$ ipython --no-banner

In [1]: import numpy as np

In [2]: import numpy.linalg as la

In [3]: np.set_printoptions(precision=2, suppress=True, linewidth=140, sign=" ")

In [4]: def rd(a):
   ...:     return np.round(a, 2) + 0
   ...: 

In [5]: M = np.load("w.npy")

In [6]: rd(M)
Out[6]: 
array([[ 0.67,  0.33,  0.  ,  0.  ,  0.  ],
       [ 0.33,  0.67,  0.  ,  0.  ,  0.  ],
       [ 0.33,  0.  ,  0.67,  0.  ,  0.  ],
       [ 0.  ,  0.  ,  0.  ,  1.  ,  0.  ],
       [ 0.33,  0.  ,  0.33,  0.  ,  0.33]])

In [7]: rd(la.eigvals(M).sum().real)
Out[7]: np.float64(3.33)

In [8]: rd(np.einsum("ii->", M))
Out[8]: np.float64(3.33)

In [9]: rd(np.einsum("ij,ji->", M, M))
Out[9]: np.float64(2.67)

In [10]: rd(la.det(M[::-1]))
Out[10]: np.float64(0.07)

In [11]: rd(np.kron(np.eye(2, dtype=int), M))
Out[11]: 
array([[ 0.67,  0.33,  0.  ,  0.  ,  0.  ,  0.  ,  0.  ,  0.  ,  0.  ,  0.  ],
       [ 0.33,  0.67,  0.  ,  0.  ,  0.  ,  0.  ,  0.  ,  0.  ,  0.  ,  0.  ],
       [ 0.33,  0.  ,  0.67,  0.  ,  0.  ,  0.  ,  0.  ,  0.  ,  0.  ,  0.  ],
       [ 0.  ,  0.  ,  0.  ,  1.  ,  0.  ,  0.  ,  0.  ,  0.  ,  0.  ,  0.  ],
       [ 0.33,  0.  ,  0.33,  0.  ,  0.33,  0.  ,  0.  ,  0.  ,  0.  ,  0.  ],
       [ 0.  ,  0.  ,  0.  ,  0.  ,  0.  ,  0.67,  0.33,  0.  ,  0.  ,  0.  ],
       [ 0.  ,  0.  ,  0.  ,  0.  ,  0.  ,  0.33,  0.67,  0.  ,  0.  ,  0.  ],
       [ 0.  ,  0.  ,  0.  ,  0.  ,  0.  ,  0.33,  0.  ,  0.67,  0.  ,  0.  ],
       [ 0.  ,  0.  ,  0.  ,  0.  ,  0.  ,  0.  ,  0.  ,  0.  ,  1.  ,  0.  ],
       [ 0.  ,  0.  ,  0.  ,  0.  ,  0.  ,  0.33,  0.  ,  0.33,  0.  ,  0.33]])

In [12]: rd(np.poly(M))
Out[12]: array([ 1.  , -3.33,  4.22, -2.52,  0.7 , -0.07])

In [13]: rd(M @ M)
Out[13]: 
array([[ 0.56,  0.44,  0.  ,  0.  ,  0.  ],
       [ 0.44,  0.56,  0.  ,  0.  ,  0.  ],
       [ 0.44,  0.11,  0.44,  0.  ,  0.  ],
       [ 0.  ,  0.  ,  0.  ,  1.  ,  0.  ],
       [ 0.44,  0.11,  0.33,  0.  ,  0.11]])

In [14]: (la.matrix_power((M != 0) + (M.T != 0) + np.eye(5), 5) > 0).astype(int)
Out[14]: 
array([[ 1,  1,  1,  0,  1],
       [ 1,  1,  1,  0,  1],
       [ 1,  1,  1,  0,  1],
       [ 0,  0,  0,  1,  0],
       [ 1,  1,  1,  0,  1]])

In [15]: rd(np.sort(la.eigvals(M).real))
Out[15]: array([ 0.33,  0.33,  0.67,  1.  ,  1.  ])

In [16]: rd(la.det(M))
Out[16]: np.float64(0.07)

In [17]: np.flatnonzero(la.matrix_power((M != 0) + (M.T != 0) + np.eye(5), 5)[1])
Out[17]: array([ 0,  1,  2,  4])

In [18]: J = np.loadtxt("layer19.csv", delimiter=",")

In [19]: J
Out[19]: 
array([[-0.4,  0. , -1.7,  1.4,  0. ,  0.6, -0.1],
       [-0.3,  0.5, -0.1, -0.4, -0.9, -0.6,  0.4],
       [ 0.3, -1.1,  0.8,  0.1,  0.7,  1.1,  0.4],
       [-0.5, -1.2, -1.3, -0.2,  0.8,  1.8, -1. ],
       [ 0.1,  0.2,  0.6, -0.5,  2.1,  0.6,  0.6],
       [ 0.5,  0.1,  0.2, -0.6,  1.9,  0.3,  1.6],
       [-1. ,  1. ,  1.7, -2. , -1.7, -1.5,  0.7],
       [-0.3, -0.4, -2.1, -1.6,  0.5, -0.5, -1.7],
       [ 0.5,  1.7, -0.6, -0.6, -0.3, -0.2,  0.6],
       [-0.4,  0.6,  0.6, -0.5,  1.7, -0.8, -1.3],
       [ 1.7,  0.3, -0.6,  0.6, -1. ,  0.5,  1.6],
       [ 0.3,  1.1, -0.8, -0.6,  1. , -1.1,  1.7],
       [ 1.9, -0.2, -0.4, -0.7, -0.8, -0.7,  1.6],
       [ 1.2, -1.5,  0.8, -1.3, -0.3,  1. ,  0.8],
       [ 1. , -0.1, -2. , -0.9,  1.1, -0.8,  0.5],
       [-0.3, -1.9, -0.5, -0.1, -1.4, -1.6,  0.6],
       [ 0.3,  0.6,  1.4,  1.6, -0.3, -1.2, -0.2],
       [ 0.6, -0.6, -0.4,  0.3, -1.6, -0.4, -0.2],
       [ 0.7, -0.2, -0.4, -0.7, -0.8, -0.8,  0.7],
       [-2.6, -0.5, -0.2, -0.5, -0.3,  1.6, -0.8],
       [ 1.7,  1. , -0.5,  0.2, -0.3, -0.4, -0.9],
       [-0.7, -0.1, -1.1,  0.2, -1.6,  1.1, -1.2],
       [-0.9,  0.1,  0.4, -0.2, -0.1,  0.4, -2.3],
       [ 0.4, -1.4,  0.9,  0.7, -0.5,  0.8, -0.4],
       [-0.1, -0.3,  1.3, -0.4,  0.9,  0.5, -0.5],
       [ 0.4, -0.6,  0.1, -1. , -0.5, -1.1, -0.4],
       [-1. ,  6. , -2.5,  0. ,  2. ,  3. , -0.5],
       [-0.8,  0.3, -1.2, -0.1,  1.2,  0.3,  0. ],
       [ 0.8,  1. , -0.1, -1.2,  0.8, -2.1,  0.5],
       [-0.6,  2. , -1.5,  0.4, -0.5, -0.7,  2. ],
       [ 2. , -0.5,  0.4,  1.8, -0.7,  0. ,  1.4]])

In [20]: B = J / la.norm(J, axis=1)
Traceback (most recent call last):
  Cell In[20], line 1
    B = J / la.norm(J, axis=1)
ValueError: operands could not be broadcast together with shapes (31,7) (31,) 


In [21]: B = J / la.norm(J, axis=1, keepdims=True)

In [22]: gram = B @ B.T

In [23]: (gram - 2 * np.eye(31)).round(6).argmax(axis=1)
Out[23]: 
array([ 27,   6,  13,  19,   5,   4,   1,  14,  29,  24,  30,  28,  18,   2,  11,  17,  30,  15,  12,   3,   8,  19,  19,   2,   2,  18,
         8,  26,  11,   8,  10])

In [24]: rd(np.degrees(np.arccos(np.clip(gram[18, 6], -1, 1))))
Out[24]: np.float64(63.99)
